$ python3 -q
>>> import numpy as np
>>> import numpy.linalg as la
>>> np.set_printoptions(precision=2, suppress=True, linewidth=120)
>>> M = np.load("test11.npy")
>>> M
array([[2, 1, 2, 1],
       [1, 0, 1, 0],
       [2, 1, 2, 1],
       [1, 0, 1, 0]])
>>> la.matrix_rank(M, rtol=0.1)
np.int64(2)
>>> la.cond(M) > 100
np.True_
>>> round(float(la.norm(M, 2) / la.norm(M)), 2)
0.99
>>> proj = np.triu(np.array([[3, 8, 4, -3], [4, 1, -5, -6], [9, -3, 6, -9], [6, 9, 3, -8]]), 1) + np.eye(4)
>>> B = proj @ M @ la.inv(proj)
>>> B
array([[   15.,  -115.,  -620., -6220.],
       [  -15.,   115.,   620.,  6220.],
       [   -7.,    57.,   306.,  3076.],
       [    1.,    -8.,   -43.,  -432.]])
>>> la.matrix_rank(B)
np.int64(2)
>>> round(float(la.det(B)), 2)
0.0
>>> proj @ M - M @ proj
array([[ 13., -12.,  10.,  34.],
       [-16., -13., -20.,   7.],
       [ -9., -16., -12.,  30.],
       [  0.,  -8.,  -4.,  12.]])
>>> gram = M.T @ M
>>> np.trace(gram), (M ** 2).sum()
(np.int64(24), np.int64(24))
>>> gram
array([[10,  4, 10,  4],
       [ 4,  2,  4,  2],
       [10,  4, 10,  4],
       [ 4,  2,  4,  2]])
>>> la.matrix_rank(gram)
np.int64(2)
>>> np.allclose(gram, gram.T)
True
>>> np.allclose(gram, gram.T)
True
>>> np.round(np.sort(np.abs(la.eigvals(gram))), 2) + 0
array([ 0.  ,  0.  ,  0.69, 23.31])
>>> la.matrix_power(gram, 4)
array([[126080,  52224, 126080,  52224],
       [ 52224,  21632,  52224,  21632],
       [126080,  52224, 126080,  52224],
       [ 52224,  21632,  52224,  21632]])
>>> np.round(la.det(gram), 2)
np.float64(0.0)
>>> np.round(np.abs(la.eigvals(gram)).max(), 2)
np.float64(23.31)
>>> np.allclose(gram @ gram.T, gram.T @ gram)
True
>>> gram @ gram
array([[232,  96, 232,  96],
       [ 96,  40,  96,  40],
       [232,  96, 232,  96],
       [ 96,  40,  96,  40]])
>>> (gram - gram.T) / 2
array([[0., 0., 0., 0.],
       [0., 0., 0., 0.],
       [0., 0., 0., 0.],
       [0., 0., 0., 0.]])
>>> F = np.load("m.npy")
>>> F
array([[-2.,  0.],
       [ 0.,  1.]])
>>> # 2 blocks once reordered
>>> la.matrix_rank(F - F[0, 0] * np.eye(2))
np.int64(1)
>>> F @ F
array([[4., 0.],
       [0., 1.]])
>>> O, V = la.qr(F[:, :1])[0], la.qr(F[:, 1:])[0]
>>> s = la.svd(O.T @ V, compute_uv=False)
>>> np.degrees(np.arccos(s.clip(0, 1)))
array([90.])
>>> (s > 0.9).sum()
np.int64(0)
>>> s
array([0.])
>>> round(float(la.det(2 * F)), 2), round(float(la.det(F)), 2)
(-8.0, -2.0)
>>> round(float(la.det(F[::-1])), 2)
2.0
>>> la.eigvals(F)
array([-2.,  1.])
>>> np.poly(F)
array([ 1.,  1., -2.])
>>> np.kron(np.eye(2, dtype=int), F)
array([[-2.,  0., -0.,  0.],
       [ 0.,  1.,  0.,  0.],
       [-0.,  0., -2.,  0.],
       [ 0.,  0.,  0.,  1.]])
>>> W0 = np.load("w.npy")
>>> W0
array([[ 1, -1,  1, -1, -1,  1, -1,  1],
       [ 1, -1,  1, -1,  1, -1,  1, -1],
       [ 1,  1,  1,  1,  1,  1,  1,  1]])
>>> la.matrix_rank(W0)
np.int64(3)
>>> W0.mean(axis=0)
array([ 1.  , -0.33,  1.  , -0.33,  0.33,  0.33,  0.33,  0.33])
>>> round(la.norm(W0), 2)
np.float64(4.9)
>>> W0.shape
(3, 8)
>>> np.diff(W0, axis=0)
array([[ 0,  0,  0,  0,  2, -2,  2, -2],
       [ 0,  2,  0,  2,  0,  2,  0,  2]])
>>> np.count_nonzero(W0)
np.int64(24)
>>> W0.sum(axis=1)
array([0, 0, 8])
